% ipython --no-banner

In [1]: import numpy as np

In [2]: from numpy import linalg as LA

In [3]: np.set_printoptions(precision=3, suppress=True, linewidth=100, legacy="1.25")

In [4]: data = np.load("out2.npy")

In [5]: print(data)
[[ -0.393   1.547   0.152   0.005  -0.07    0.604 -24.796  -0.043  -0.355  -5.7     0.362]
 [  0.479   0.224  -0.066  -0.01    0.009  12.082  -0.958  -0.027   0.098  -0.877  -0.735]
 [  0.059   0.22    0.005   0.003   0.034   7.892 -37.995  -0.039  -0.455  -5.268   4.224]
 [ -0.802   1.152  -0.023   0.001  -0.059 -14.189 -21.56   -0.002  -0.227  -1.404  -4.724]
 [ -0.153   1.011  -0.011  -0.021  -0.02   10.055 -23.057  -0.044  -0.107   4.608   3.017]
 [ -1.616  -0.769  -0.127   0.017   0.023  -8.747  -8.688   0.004   0.33    0.739   1.057]
 [ -1.626   0.561  -0.099   0.025   0.018   9.975  12.88    0.023  -0.327   7.728  -0.495]
 [  0.885  -0.394  -0.402   0.019  -0.067 -11.526  25.122  -0.012  -0.261  -5.231   0.313]
 [  1.308  -0.391  -0.066  -0.01   -0.028   4.167  49.923  -0.026  -0.373   0.638  -1.262]
 [ -1.786  -0.442   0.161   0.02    0.064   3.717  -7.345  -0.026  -0.416  -3.831   1.927]
 [ -2.176   1.14   -0.081  -0.009   0.008   0.664  18.413  -0.017  -0.08   -0.552  -3.235]
 [ -0.417   0.079   0.092   0.023  -0.046   3.773 -11.267   0.017   0.003  -4.421   1.252]
 [ -0.979   0.152  -0.145   0.03   -0.053 -20.098   0.087   0.005  -0.495   1.815   0.667]
 [ -1.871   0.668   0.005   0.005   0.137  -0.008 -23.092  -0.022  -0.217  -4.837  -0.302]
 [  0.173   0.307  -0.203  -0.032   0.139  -1.007 -29.56    0.04   -0.016   0.15    2.   ]
 [ -0.089  -0.998  -0.16    0.02   -0.056   7.057   8.956   0.013  -0.565   3.224   1.56 ]
 [  1.254  -0.078  -0.027   0.028  -0.197 -17.865 -30.902   0.045  -0.514   4.079   3.992]
 [ -1.356  -0.405   0.01    0.031   0.053  -9.05  -14.697  -0.05    0.234   1.169  -1.714]
 [ -2.455  -0.096   0.029   0.031   0.019   2.411 -17.727  -0.066  -0.211  -3.894   0.803]
 [ -1.362  -0.637   0.013   0.015   0.007 -20.189  12.203   0.072   0.154   4.406   0.168]
 [  0.71    0.553  -0.058  -0.009  -0.05  -15.494   4.912   0.097   0.133   6.416   2.866]
 [ -2.081   0.087   0.142   0.03    0.058 -13.34    1.     -0.037  -0.128  -1.889   0.87 ]
 [  0.25   -0.598   0.203   0.01   -0.03    3.479  33.385   0.03   -0.089   0.527   1.884]
 [ -1.387   0.166   0.035   0.014  -0.058   0.33  -16.538  -0.034   0.082   1.774   3.58 ]
 [  0.296  -1.171   0.065  -0.009  -0.019  -3.085  15.62   -0.022   0.318   2.62   -0.815]
 [ -0.304  -0.467   0.198  -0.004  -0.146 -17.53    2.699   0.078   0.493   6.284  -1.417]
 [  1.064  -0.529   0.293  -0.024  -0.012   6.159  -5.108  -0.003  -0.256   5.62   -1.412]
 [ -0.695  -1.214   0.01   -0.031   0.081 -10.65  -16.078  -0.063   0.165   3.693   0.889]
 [ -0.142  -0.717  -0.278  -0.014  -0.059  10.846  -5.244   0.015   0.743   1.354   1.179]
 [  0.7     0.871   0.174  -0.02   -0.074   1.846  25.643   0.004   0.546  11.229   3.991]
 [ -0.616   0.196  -0.262  -0.01   -0.044  -8.312 -15.945  -0.017   0.001  -4.454  -3.426]
 [ -0.337   0.524   0.013   0.021   0.012   0.971   8.504  -0.04    0.459  -2.197   0.996]
 [  0.698   0.459   0.053  -0.003  -0.118  -5.628  -2.412   0.046  -0.227   3.038   2.24 ]
 [ -2.295   0.134   0.282  -0.025   0.127  -5.989  -8.102  -0.083  -0.072   5.129  -1.981]
 [  0.453   0.695   0.001  -0.011  -0.001  -3.5   -13.974  -0.006  -0.036  -1.115  -0.243]
 [  0.242  -0.045   0.154  -0.013   0.014  -1.725 -14.875   0.008   0.58   -0.452  -1.872]]

In [6]: Xc = data - data.mean(axis=0)

In [7]: vecs = LA.svd(Xc)[2][:10]

In [8]: other = Xc - Xc @ vecs.T @ vecs

In [9]: print(round(float(LA.norm(other) / LA.norm(Xc)), 3))
0.001

In [10]: print(np.round(other.std(axis=0), 3) + 0)
[0.    0.    0.    0.011 0.001 0.    0.    0.001 0.    0.    0.   ]

In [11]: other = np.array([[3, 3, 5],
    ...:     [4, 5, 2],
    ...:     [1, 1, 0],
    ...:     [5, 0, 1],
    ...:     [4, 4, 5],
    ...:     [0, 4, 4],
    ...:     [0, 0, 1],
    ...:     [5, 5, 0],
    ...:     [5, 5, 0],
    ...:     [2, 3, 3],
    ...:     [5, 4, 5]])

In [12]: print(np.einsum("ij->j", data))
[ -16.367    1.795    0.082    0.093   -0.404 -101.904 -130.573   -0.182   -1.088   30.118   16.204]

In [13]: print(LA.matrix_rank(data @ other))
3

In [14]: print(LA.matrix_rank(np.vstack([data, other.T])))
11
